% ipython --no-banner

In [1]: import numpy as np

In [2]: np.set_printoptions(precision=2, suppress=True, linewidth=120)

In [3]: rnd = lambda a: np.round(a, 2) + 0

In [4]: mat = np.load("block17.npy")

In [5]: mat
Out[5]: 
array([[0.5 , 0.5 , 0.  , 0.  , 0.  ],
       [0.  , 0.5 , 0.25, 0.  , 0.25],
       [0.  , 0.  , 1.  , 0.  , 0.  ],
       [0.  , 0.  , 0.  , 1.  , 0.  ],
       [0.  , 0.5 , 0.  , 0.  , 0.5 ]])

In [6]: (np.linalg.matrix_power((mat != 0) + (mat.T != 0) + np.eye(5), 5) > 0).astype(int)
Out[6]: 
array([[1, 1, 1, 0, 1],
       [1, 1, 1, 0, 1],
       [1, 1, 1, 0, 1],
       [0, 0, 0, 1, 0],
       [1, 1, 1, 0, 1]])

In [7]: (mat != 0).astype(int)
Out[7]: 
array([[1, 1, 0, 0, 0],
       [0, 1, 1, 0, 1],
       [0, 0, 1, 0, 0],
       [0, 0, 0, 1, 0],
       [0, 1, 0, 0, 1]])

In [8]: rnd(np.linalg.det(mat))
Out[8]: np.float64(0.06)

In [9]: np.flatnonzero(np.linalg.matrix_power((mat != 0) + (mat.T != 0) + np.eye(5), 5)[0])
Out[9]: array([0, 1, 2, 4])

In [10]: rng = np.random.default_rng(28)

In [11]: idx = rng.permutation(5)

In [12]: Y = mat[:, idx] * rng.choice([-1, 1], 5)

In [13]: Y
Out[13]: 
array([[ 0.5 ,  0.  ,  0.  , -0.  , -0.5 ],
       [ 0.5 ,  0.  ,  0.25, -0.25, -0.  ],
       [ 0.  ,  0.  ,  1.  , -0.  , -0.  ],
       [ 0.  ,  1.  ,  0.  , -0.  , -0.  ],
       [ 0.5 ,  0.  ,  0.  , -0.5 , -0.  ]])

In [14]: left, _, vt = np.linalg.svd(mat.T @ Y)

In [15]: rnd(np.linalg.lstsq(mat, Y)[0])
Out[15]: 
array([[ 0.,  0.,  0.,  0., -1.],
       [ 1.,  0.,  0.,  0.,  0.],
       [ 0.,  0.,  1.,  0.,  0.],
       [ 0.,  1.,  0.,  0.,  0.],
       [ 0.,  0.,  0., -1.,  0.]])

In [16]: Q, Rm = np.linalg.qr(Y)

In [17]: rnd(abs(Rm[0, 0])), rnd(np.linalg.norm(Y[:, 0]))
Out[17]: (np.float64(0.87), np.float64(0.87))

In [18]: rnd(np.abs(np.diag(Rm)))
Out[18]: array([0.87, 1.  , 1.02, 0.35, 0.2 ])

In [19]: rnd(Q.T @ Q)
Out[19]: 
array([[1., 0., 0., 0., 0.],
       [0., 1., 0., 0., 0.],
       [0., 0., 1., 0., 0.],
       [0., 0., 0., 1., 0.],
       [0., 0., 0., 0., 1.]])

In [20]: rnd(Q)
Out[20]: 
array([[-0.58,  0.  ,  0.08, -0.71,  0.4 ],
       [-0.58,  0.  , -0.16,  0.  , -0.8 ],
       [ 0.  ,  0.  , -0.98,  0.  ,  0.2 ],
       [ 0.  , -1.  ,  0.  ,  0.  ,  0.  ],
       [-0.58,  0.  ,  0.08,  0.71,  0.4 ]])

In [21]: K = np.load("data.npy")

In [22]: rnd(K)
Out[22]: 
array([[-0.4 , -0.03,  0.5 ,  0.17,  0.67, -0.18],
       [-0.03, -0.79,  0.16, -0.48, -0.04, -0.27],
       [ 0.11, -0.51, -0.19,  0.25, -0.02,  0.45],
       [-0.14,  0.32,  0.09, -0.78, -0.07,  0.2 ],
       [-0.46, -0.01, -0.71, -0.01,  0.04, -0.48],
       [ 0.52,  0.09,  0.22,  0.09, -0.23, -0.64],
       [-0.57, -0.04,  0.35,  0.24, -0.69, -0.01]])

In [23]: # keeps lengths

In [24]: rnd(K.T @ K)
Out[24]: 
array([[1., 0., 0., 0., 0., 0.],
       [0., 1., 0., 0., 0., 0.],
       [0., 0., 1., 0., 0., 0.],
       [0., 0., 0., 1., 0., 0.],
       [0., 0., 0., 0., 1., 0.],
       [0., 0., 0., 0., 0., 1.]])

In [25]: rnd(K @ K.T)
Out[25]: 
array([[ 0.93,  0.05, -0.18, -0.13, -0.06, -0.12, -0.02],
       [ 0.05,  0.96,  0.13,  0.09,  0.04,  0.09,  0.01],
       [-0.18,  0.13,  0.58, -0.3 , -0.13, -0.29, -0.05],
       [-0.13,  0.09, -0.3 ,  0.79, -0.1 , -0.21, -0.03],
       [-0.06,  0.04, -0.13, -0.1 ,  0.96, -0.09, -0.02],
       [-0.12,  0.09, -0.29, -0.21, -0.09,  0.8 , -0.03],
       [-0.02,  0.01, -0.05, -0.03, -0.02, -0.03,  0.99]])

In [26]: rnd(np.linalg.norm(K, axis=0))
Out[26]: array([1., 1., 1., 1., 1., 1.])

In [27]: rnd(np.linalg.pinv(K))
Out[27]: 
array([[-0.4 , -0.03,  0.11, -0.14, -0.46,  0.52, -0.57],
       [-0.03, -0.79, -0.51,  0.32, -0.01,  0.09, -0.04],
       [ 0.5 ,  0.16, -0.19,  0.09, -0.71,  0.22,  0.35],
       [ 0.17, -0.48,  0.25, -0.78, -0.01,  0.09,  0.24],
       [ 0.67, -0.04, -0.02, -0.07,  0.04, -0.23, -0.69],
       [-0.18, -0.27,  0.45,  0.2 , -0.48, -0.64, -0.01]])

In [28]: rnd((mat + mat.T) / 2)
Out[28]: 
array([[0.5 , 0.25, 0.  , 0.  , 0.  ],
       [0.25, 0.5 , 0.12, 0.  , 0.38],
       [0.  , 0.12, 1.  , 0.  , 0.  ],
       [0.  , 0.  , 0.  , 1.  , 0.  ],
       [0.  , 0.38, 0.  , 0.  , 0.5 ]])

In [29]: rnd(np.linalg.det(mat))
Out[29]: np.float64(0.06)

In [30]: np.linalg.determinant(mat)
---------------------------------------------------------------------------
AttributeError                            Traceback (most recent call last)
Cell In[30], line 1
----> 1 np.linalg.determinant(mat)

AttributeError: module 'numpy.linalg' has no attribute 'determinant'

In [31]: rnd(mat @ mat)
Out[31]: 
array([[0.25, 0.5 , 0.12, 0.  , 0.12],
       [0.  , 0.38, 0.38, 0.  , 0.25],
       [0.  , 0.  , 1.  , 0.  , 0.  ],
       [0.  , 0.  , 0.  , 1.  , 0.  ],
       [0.  , 0.5 , 0.12, 0.  , 0.38]])

In [32]: np.allclose(mat @ mat.T, mat.T @ mat)
Out[32]: False

In [33]: hat = K @ np.linalg.solve(K.T @ K, K.T)

In [34]: rnd(hat)
Out[34]: 
array([[ 0.93,  0.05, -0.18, -0.13, -0.06, -0.12, -0.02],
       [ 0.05,  0.96,  0.13,  0.09,  0.04,  0.09,  0.01],
       [-0.18,  0.13,  0.58, -0.3 , -0.13, -0.29, -0.05],
       [-0.13,  0.09, -0.3 ,  0.79, -0.1 , -0.21, -0.03],
       [-0.06,  0.04, -0.13, -0.1 ,  0.96, -0.09, -0.02],
       [-0.12,  0.09, -0.29, -0.21, -0.09,  0.8 , -0.03],
       [-0.02,  0.01, -0.05, -0.03, -0.02, -0.03,  0.99]])

In [35]: np.allclose(hat @ hat, hat)
Out[35]: True

In [36]: np.trace(hat)
Out[36]: np.float64(6.0)

In [37]: rnd(hat @ K[:, 0])
Out[37]: array([-0.4 , -0.03,  0.11, -0.14, -0.46,  0.52, -0.57])

In [38]: rnd(np.abs(np.linalg.eigvals(hat)).max())
Out[38]: np.float64(1.0)

In [39]: np.allclose(hat, hat.T)
Out[39]: True

In [40]: Y = np.array([[4, -5, 3, 5], [1, 1, 5, 0], [0, -5, 4, 4], [-2, 3, 4, 1]])

In [41]: W0 = Y + Y.T

In [42]: W0
Out[42]: 
array([[ 8, -4,  3,  3],
       [-4,  2,  0,  3],
       [ 3,  0,  8,  8],
       [ 3,  3,  8,  2]])

In [43]: Y = W0 + rng.integers(-2, 3, (4, 3)) @ rng.integers(-2, 3, (3, 4))

In [44]: Y
Out[44]: 
array([[ 12, -13,  -4,  -1],
       [ -1,  -5,  -5,   0],
       [ -1,   6,  14,  11],
       [  3,   5,  10,   3]])

In [45]: rnd(np.linalg.svd(Y - W0, compute_uv=False))
Out[45]: array([18.9 ,  1.44,  0.91,  0.  ])

In [46]: np.linalg.matrix_rank(Y - W0, tol=1e-8)
Out[46]: np.int64(3)

In [47]: Y - W0
Out[47]: 
array([[ 4, -9, -7, -4],
       [ 3, -7, -5, -3],
       [-4,  6,  6,  3],
       [ 0,  2,  2,  1]])

In [48]: m1 = np.loadtxt("w.csv", delimiter=",")

In [49]: rnd(m1)
Out[49]: 
array([[ 1.87,  2.24,  0.69],
       [-1.87,  0.9 ,  2.16],
       [-1.41,  1.78, -1.96]])

In [50]: idx = rng.permutation(3)

In [51]: idx
Out[51]: array([2, 1, 0])

In [52]: Y = m1[idx][:, idx]

In [53]: rnd(np.diag(Y))
Out[53]: array([-1.96,  0.9 ,  1.87])

In [54]: rnd(np.trace(Y))
Out[54]: np.float64(0.81)

In [55]: rnd(np.sort(np.abs(np.linalg.eigvals(Y))))
Out[55]: array([3., 3., 3.])

In [56]: np.allclose(Y, m1)
Out[56]: False
